% python3 -q
>>> import numpy as np
>>> from numpy import linalg as LA
>>> np.set_printoptions(precision=2, suppress=True, linewidth=120, floatmode="fixed")
>>> f = np.array([-2, 2, -2, 2])
>>> X = 4 * np.eye(4) + np.outer(f, f)
>>> X
array([[ 8.00, -4.00,  4.00, -4.00],
       [-4.00,  8.00, -4.00,  4.00],
       [ 4.00, -4.00,  8.00, -4.00],
       [-4.00,  4.00, -4.00,  8.00]])
>>> np.sort(np.abs(np.fft.fft(X[0]))), np.sort(LA.svd(X, compute_uv=False))
(array([ 4.00,  4.00,  4.00, 20.00]), array([ 4.00,  4.00,  4.00, 20.00]))
>>> X @ (-1.0) ** np.arange(4)
array([ 20.00, -20.00,  20.00, -20.00])
>>> X @ np.ones(4)
array([4.00, 4.00, 4.00, 4.00])
>>> ev, evecs = LA.eigh(X)
>>> np.unique(ev.round(6) + 0, return_counts=True)[1]
array([3, 1])
>>> np.round(evecs.T @ evecs, 2) + 0
array([[1.00, 0.00, 0.00, 0.00],
       [0.00, 1.00, 0.00, 0.00],
       [0.00, 0.00, 1.00, 0.00],
       [0.00, 0.00, 0.00, 1.00]])
>>> (ev > 1e-8).sum(), (ev < -1e-8).sum()
(np.int64(4), np.int64(0))
>>> ev.sum(), np.trace(X)
(np.float64(32.0), np.float64(32.0))
>>> LA.eigvalsh(X + 3 * np.eye(4))
array([ 7.00,  7.00,  7.00, 23.00])
>>> np.abs(evecs[:, -1])
array([0.50, 0.50, 0.50, 0.50])
>>> low = LA.cholesky(X)
>>> low @ low.T
array([[ 8.00, -4.00,  4.00, -4.00],
       [-4.00,  8.00, -4.00,  4.00],
       [ 4.00, -4.00,  8.00, -4.00],
       [-4.00,  4.00, -4.00,  8.00]])
>>> low
array([[ 2.83,  0.00,  0.00,  0.00],
       [-1.41,  2.45,  0.00,  0.00],
       [ 1.41, -0.82,  2.31,  0.00],
       [-1.41,  0.82, -0.58,  2.24]])
>>> np.round(np.prod(np.diag(low)) ** 2, 2), round(LA.det(X), 2)
(np.float64(1280.0), np.float64(1280.0))
>>> X / np.sqrt(np.outer(np.diag(X), np.diag(X)))
array([[ 1.00, -0.50,  0.50, -0.50],
       [-0.50,  1.00, -0.50,  0.50],
       [ 0.50, -0.50,  1.00, -0.50],
       [-0.50,  0.50, -0.50,  1.00]])
>>> mat = np.load("x.npy")
>>> mat
array([[ -9.55, -15.40,   8.45],
       [  4.18,   6.51, -18.44],
       [ -7.38, -16.24,   9.05],
       [  2.32,   5.49,  19.09],
       [ 12.00,  15.27,  -4.77],
       [-15.20,  10.99,  -6.95],
       [ -8.16,  -4.47,  17.70],
       [ 17.54,   4.27,   8.61],
       [ 19.02,   4.85,   3.83],
       [ 13.89,  -5.00,  13.49],
       [  6.76,  -9.07, -16.49],
       [ 10.53,   5.06,  16.23],
       [ -8.15,  -0.97,  18.24],
       [ 10.59,  -2.30,  16.81],
       [ -9.67,  -4.75, -16.85],
       [-10.85,   7.28, -15.14],
       [-10.22,   1.39, -17.13]])
>>> rng = np.random.default_rng(94)
>>> lab = rng.permutation(3)
>>> B = mat[:, lab] * rng.choice([-1, 1], 3)
>>> B
array([[ -9.55,   8.45,  15.40],
       [  4.18, -18.44,  -6.51],
       [ -7.38,   9.05,  16.24],
       [  2.32,  19.09,  -5.49],
       [ 12.00,  -4.77, -15.27],
       [-15.20,  -6.95, -10.99],
       [ -8.16,  17.70,   4.47],
       [ 17.54,   8.61,  -4.27],
       [ 19.02,   3.83,  -4.85],
       [ 13.89,  13.49,   5.00],
       [  6.76, -16.49,   9.07],
       [ 10.53,  16.23,  -5.06],
       [ -8.15,  18.24,   0.97],
       [ 10.59,  16.81,   2.30],
       [ -9.67, -16.85,   4.75],
       [-10.85, -15.14,  -7.28],
       [-10.22, -17.13,  -1.39]])
>>> U, _, Vt = LA.svd(mat.T @ B)
>>> np.round(LA.lstsq(mat, B)[0], 2) + 0
array([[ 1.00,  0.00,  0.00],
       [ 0.00,  0.00, -1.00],
       [ 0.00,  1.00,  0.00]])
>>> np.round(U @ Vt, 2) + 0
array([[ 1.00,  0.00,  0.00],
       [ 0.00,  0.00, -1.00],
       [ 0.00,  1.00,  0.00]])
>>> d = LA.norm(mat[:, None] - mat[None], axis=-1)
>>> d.shape
(17, 17)
>>> d[13].round(6).argsort(kind="stable")[:4]
array([13,  9, 11,  3])
>>> Ac = (mat - mat.mean(axis=0)) / mat.std(axis=0)
>>> np.argwhere(np.abs(Ac) > 2)
array([], shape=(0, 2), dtype=int64)
>>> c = LA.lstsq(np.delete(Ac, 2, axis=1), Ac[:, 2])[0]
>>> c
array([ 0.33, -0.28])
>>> np.abs(c).argmax()
np.int64(0)
>>> round(float(1 - np.var(Ac[:, 2] - np.delete(Ac, 2, axis=1) @ c)), 2)
0.14
>>> M = np.array([[4.1, 0.0, 2.0], [2.0, 4.1, 0.0], [4.0, 0.0, 2.1]])
>>> np.round(LA.norm(M, "nuc"), 2)
np.float64(10.86)
>>> round(float(LA.norm(M[1], 1)), 2), round(LA.norm(M[1], np.inf), 2)
(6.1, np.float64(4.1))
>>> round(LA.norm(M[1] - M[0]), 2)
np.float64(5.02)
>>> O = M.astype(float).copy()
>>> for j in range(3):
...     O[:, j] -= O[:, :j] @ (O[:, :j].T @ O[:, j])
...     O[:, j] /= LA.norm(O[:, j])
... 
>>> np.round(O.T @ M, 2) + 0
array([[ 6.07,  1.35,  2.74],
       [ 0.00,  3.87, -0.96],
       [ 0.00,  0.00,  0.11]])
>>> O
array([[ 0.68, -0.24, -0.70],
       [ 0.33,  0.94,  0.00],
       [ 0.66, -0.23,  0.72]])
>>> lab = rng.permutation(3)
>>> B = M[:, lab] * rng.choice([-1, 1], 3)
>>> B
array([[-0.00, -2.00, -4.10],
       [-4.10, -0.00, -2.00],
       [-0.00, -2.10, -4.00]])
>>> U, _, Vt = LA.svd(M.T @ B)
>>> np.round(U @ Vt, 2) + 0
array([[ 0.00,  0.00, -1.00],
       [-1.00,  0.00,  0.00],
       [ 0.00, -1.00,  0.00]])
